$ ipython --no-banner

In [1]: import numpy as np

In [2]: import numpy.linalg as la

In [3]: np.set_printoptions(precision=2, suppress=True, linewidth=120)

In [4]: W0 = np.loadtxt("test17.csv", delimiter=",")

In [5]: print(W0)
[[1. 0. 2. 0.]
 [2. 3. 1. 2.]
 [1. 1. 3. 0.]
 [2. 3. 1. 2.]
 [1. 0. 2. 0.]
 [3. 3. 2. 1.]
 [7. 9. 5. 6.]]

In [6]: x0 = np.array([1, 2, 0, 2])

In [7]: h1 = np.maximum(W0 @ x0, 0)

In [8]: print(np.flatnonzero(h1 > 1e-9))
[0 1 2 3 4 5 6]

In [9]: print(W0 * (h1 > 1e-9)[:, None])
[[1. 0. 2. 0.]
 [2. 3. 1. 2.]
 [1. 1. 3. 0.]
 [2. 3. 1. 2.]
 [1. 0. 2. 0.]
 [3. 3. 2. 1.]
 [7. 9. 5. 6.]]

In [10]: print(np.tanh(W0 @ x0))
[0.76 1.   1.   1.   0.76 1.   1.  ]

In [11]: O, evecs = la.qr(W0[:, :3])[0], la.qr(W0[:, 3:])[0]

In [12]: sv = la.svd(O.T @ evecs, compute_uv=False)

In [13]: print(np.degrees(np.arccos(sv.clip(0, 1))))
[8.76]

In [14]: print(round(la.norm(O @ O.T - evecs @ evecs.T, 2), 2))
1.0

In [15]: print((sv > 0.9).sum())
1

In [16]: M2 = W0 / np.sqrt((W0 ** 2).mean(axis=1, keepdims=True))

In [17]: print(la.matrix_rank(W0 - W0.mean(axis=1, keepdims=True)))
3

In [18]: print(W0 - W0.mean(axis=1, keepdims=True))
[[ 0.25 -0.75  1.25 -0.75]
 [ 0.    1.   -1.    0.  ]
 [-0.25 -0.25  1.75 -1.25]
 [ 0.    1.   -1.    0.  ]
 [ 0.25 -0.75  1.25 -0.75]
 [ 0.75  0.75 -0.25 -1.25]
 [ 0.25  2.25 -1.75 -0.75]]

In [19]: M2 = np.c_[W0[:, :1] @ np.array([[-1]]), np.array([1, 3, 6, 9, 3, 2, 1])]

In [20]: print(M2)
[[-1.  1.]
 [-2.  3.]
 [-1.  6.]
 [-2.  9.]
 [-1.  3.]
 [-3.  2.]
 [-7.  1.]]

In [21]: print(la.matrix_rank(np.c_[W0, M2]))
5

In [22]: print(la.matrix_rank(M2))
2

In [23]: print(np.round(la.lstsq(W0, M2[:, 0])[0], 2) + 0)
[-1.  0.  0.  0.]

In [24]: print(np.round(la.norm(M2 - W0 @ la.lstsq(W0, M2)[0], axis=0), 2) + 0)
[0.   8.95]

In [25]: arr = np.load("mat.npy")

In [26]: print(arr)
[[ 0.1 -2.5 -0.4 -0.6 -0.2  0.2 -1.3]
 [ 0.6  1.   1.   1.6 -0.4 -0.2 -0.8]
 [ 0.6 -0.4  3.  -1.1  0.7  0.2 -0.9]
 [-0.2 -0.5 -0.2  0.   1.3 -0.1  0.1]
 [-0.8 -0.1 -0.5  0.4  0.  -0.9  1.6]
 [ 0.8 -0.6  0.2 -1.3  0.2 -0.4  0. ]
 [-2.2 -0.4 -0.3  0.2 -0.2 -0.5  0.4]
 [ 0.3 -0.3  0.1 -1.7 -1.  -0.9 -0.7]]

In [27]: P = arr @ la.solve(arr.T @ arr, arr.T)

In [28]: print(P @ arr[:, 1])
[-2.5  1.  -0.4 -0.5 -0.1 -0.6 -0.4 -0.3]

In [29]: print(np.diag(P))
[1.   0.97 0.98 0.95 0.93 0.4  0.87 0.88]
